In [1]: import numpy as np

In [2]: np.set_printoptions(precision=1, suppress=True, linewidth=200)

In [3]: m1 = np.loadtxt("sample13.csv", delimiter=",")

In [4]: print(m1)
[[ 0.3 -0.3 -0.3]
 [-0.3  0.3  0.3]
 [-0.3  0.3  0.3]]

In [5]: # null space of dimension 2

In [6]: P = np.triu(np.array([[0, 1, 0], [2, 2, 0], [3, 0, 2]]), 1) + np.eye(3)

In [7]: M2 = P @ m1 @ np.linalg.inv(P)

In [8]: print(M2)
[[ 0.   0.   0. ]
 [-0.3  0.7  0.3]
 [-0.3  0.7  0.3]]

In [9]: print(np.linalg.matrix_rank(M2))
1

In [10]: Uu, sv, VT = np.linalg.svd(m1)

In [11]: print(sv.round(1) + 0)
[1. 0. 0.]

In [12]: M2 = Uu[:, :1] @ np.diag(sv[:1]) @ VT[:1]

In [13]: print(M2)
[[ 0.3 -0.3 -0.3]
 [-0.3  0.3  0.3]
 [-0.3  0.3  0.3]]

In [14]: print(round(np.linalg.norm(m1 - M2) / np.linalg.norm(m1), 1))
0.0

In [15]: data = np.loadtxt("out14.csv", delimiter=",")

In [16]: print(data)
[[0. 0. 0. 0.]
 [3. 0. 0. 0.]
 [3. 3. 2. 0.]
 [1. 3. 0. 3.]]

In [17]: evals, evecs = np.linalg.eigh(m1)

In [18]: x0 = np.array([5, 3, 3])

In [19]: print(round(x0 @ m1 @ x0, 1))
0.3

In [20]: print(np.round(x0 @ m1 @ x0 / (x0 @ x0), 1), round(float(evals[0]), 1), round(float(evals[-1]), 1))
0.0 0.0 1.0

In [21]: np.linalg.inv(data)
LinAlgError: Singular matrix


In [22]: print(np.abs(np.diag(np.linalg.qr(data)[1])) > 1e-9)
[ True  True  True False]

In [23]: print(np.allclose(data[:-1].T @ np.linalg.lstsq(data[:-1].T, data[-1])[0], data[-1]))
False

In [24]: print(np.round(np.trace(np.linalg.pinv(data) @ data), 1))
3.0

In [25]: print([round(float(x), 1) for x in np.linalg.svd(data, compute_uv=False)[:3]])
[6.0, 3.3, 1.9]

In [26]: print(np.linalg.cond(data) > 100)
True

In [27]: print(np.linalg.matrix_rank(data, rtol=0.1))
3

In [28]: K = np.array([[1, -2, 2, -1], [1, 4, 0, 2], [2, 0, 1, 0]])

In [29]: print(K)
[[ 1 -2  2 -1]
 [ 1  4  0  2]
 [ 2  0  1  0]]

In [30]: M2 = K / np.linalg.norm(K, axis=1, keepdims=True)

In [31]: G = M2 @ M2.T

In [32]: print(G[2])
[0.6 0.2 1. ]

In [33]: print(round(float(np.degrees(np.arccos(np.clip(G[2, 0], -1, 1)))), 1))
55.6

In [34]: print((np.abs(G) > 0.9).astype(int))
[[1 0 0]
 [0 1 0]
 [0 0 1]]

In [35]: print(G)
[[ 1.  -0.6  0.6]
 [-0.6  1.   0.2]
 [ 0.6  0.2  1. ]]

In [36]: print(np.linalg.norm(M2, axis=1))
[1. 1. 1.]

In [37]: print((G - 2 * np.eye(3)).round(6).argmax(axis=1))
[2 2 0]

In [38]: r0 = np.array([-1, 3, -4])

In [39]: print(np.correlate(K[2], K[0], "full"))
[-2  4 -5  4 -2  1  0]

In [40]: print(np.array([np.convolve(row, r0, "same") for row in K]))
[[  5 -12  15 -11]
 [ -1   8 -18   6]
 [  6  -9   3  -4]]

In [41]: print(np.polyval(r0, K[2]))
[-2 -4 -2 -4]

In [42]: M = np.load("run3.npy")

In [43]: print(M)
[[ 5. -3.  0.  0.]
 [-3.  9. -3.  0.]
 [ 0. -3.  3. -3.]
 [ 0.  0. -3.  6.]]

In [44]: print(np.linalg.cond(M) > 100)
False

In [45]: rk = np.linalg.matrix_rank(m1)

In [46]: print(rk)
1

In [47]: null = np.linalg.svd(m1)[2][rk:].T

In [48]: print(np.allclose(m1 @ null, 0))
True

In [49]: print([int(np.linalg.matrix_rank(np.delete(m1, i, axis=0))) for i in range(3)])
[1, 1, 1]

In [50]: feats = np.load("test17.npy")

In [51]: print(feats)
[[1.  0.5 0.2 0.1]
 [0.5 1.  0.5 0.2]
 [0.2 0.5 1.  0.5]
 [0.1 0.2 0.5 1. ]]

In [52]: x0 = np.array([0, 5, -8, 8])

In [53]: print(feats @ np.ones(4))
[1.8 2.2 2.2 1.8]

In [54]: print(np.einsum("ij,j->i", feats, x0))
[ 1.7  2.6 -1.5  5. ]

In [55]: print(np.linalg.norm(feats @ x0) <= np.linalg.norm(feats, 2) * np.linalg.norm(x0) + 1e-9)
True

In [56]: print(np.sign((feats @ x0).round(6)))
[ 1.  1. -1.  1.]

In [57]: print(feats @ (2 * x0))
[ 3.4  5.2 -3.  10. ]

In [58]: A = np.load("data.npy")

In [59]: print(A)
[[-1.   0.9  0.5]
 [ 0.7 -0.6 -0.2]
 [ 0.9 -0.9 -0.4]
 [ 0.3 -0.5 -0.6]
 [-0.1 -0.3 -0.8]
 [ 0.7 -0.7 -0.4]
 [ 0.9 -0.9 -0.6]
 [ 1.  -1.  -0.9]
 [ 0.9 -0.8 -0.3]
 [ 0.7 -0.7 -0.6]
 [-0.1  0.3  0.5]
 [ 0.3 -0.5 -0.7]
 [ 0.9 -0.8 -0.2]
 [ 0.7 -0.5 -0.1]
 [ 0.5 -0.6 -0.6]
 [ 0.   0.  -0.1]]

In [60]: q, Rm = np.linalg.qr(A)

In [61]: print(Rm)
[[ 2.8 -2.6 -1.6]
 [ 0.  -0.6 -1.3]
 [ 0.   0.  -0.4]]

In [62]: print(q @ Rm)
[[-1.   0.9  0.5]
 [ 0.7 -0.6 -0.2]
 [ 0.9 -0.9 -0.4]
 [ 0.3 -0.5 -0.6]
 [-0.1 -0.3 -0.8]
 [ 0.7 -0.7 -0.4]
 [ 0.9 -0.9 -0.6]
 [ 1.  -1.  -0.9]
 [ 0.9 -0.8 -0.3]
 [ 0.7 -0.7 -0.6]
 [-0.1  0.3  0.5]
 [ 0.3 -0.5 -0.7]
 [ 0.9 -0.8 -0.2]
 [ 0.7 -0.5 -0.1]
 [ 0.5 -0.6 -0.6]
 [ 0.   0.  -0.1]]

In [63]: print(round(float(abs(Rm[0, 0])), 1), np.round(np.linalg.norm(A[:, 0]), 1))
2.8 2.8

In [64]: print(q.shape, Rm.shape)
(16, 3) (3, 3)

In [65]: print(round(float(np.trace(q @ q.T)), 1))
3.0

In [66]: print(np.allclose(Rm.T @ Rm, A.T @ A))
True

In [67]: F = np.load("m.npy")

In [68]: print(F)
[[0.5 0.  0.5]
 [0.  1.  0. ]
 [0.5 0.  0.5]]

In [69]: x0 = np.array([1, -1, 1, -2])

In [70]: print(K @ x0)
[ 7 -7  3]

In [71]: print(np.sign((K @ x0).round(6)))
[ 1 -1  1]

In [72]: print((K @ x0).argmax())
0

In [73]: print((K * x0).sum(axis=1))
[ 7 -7  3]

In [74]: print(K @ np.ones(4))
[0. 7. 3.]

In [75]: print(K @ (2 * x0))
[ 14 -14   6]
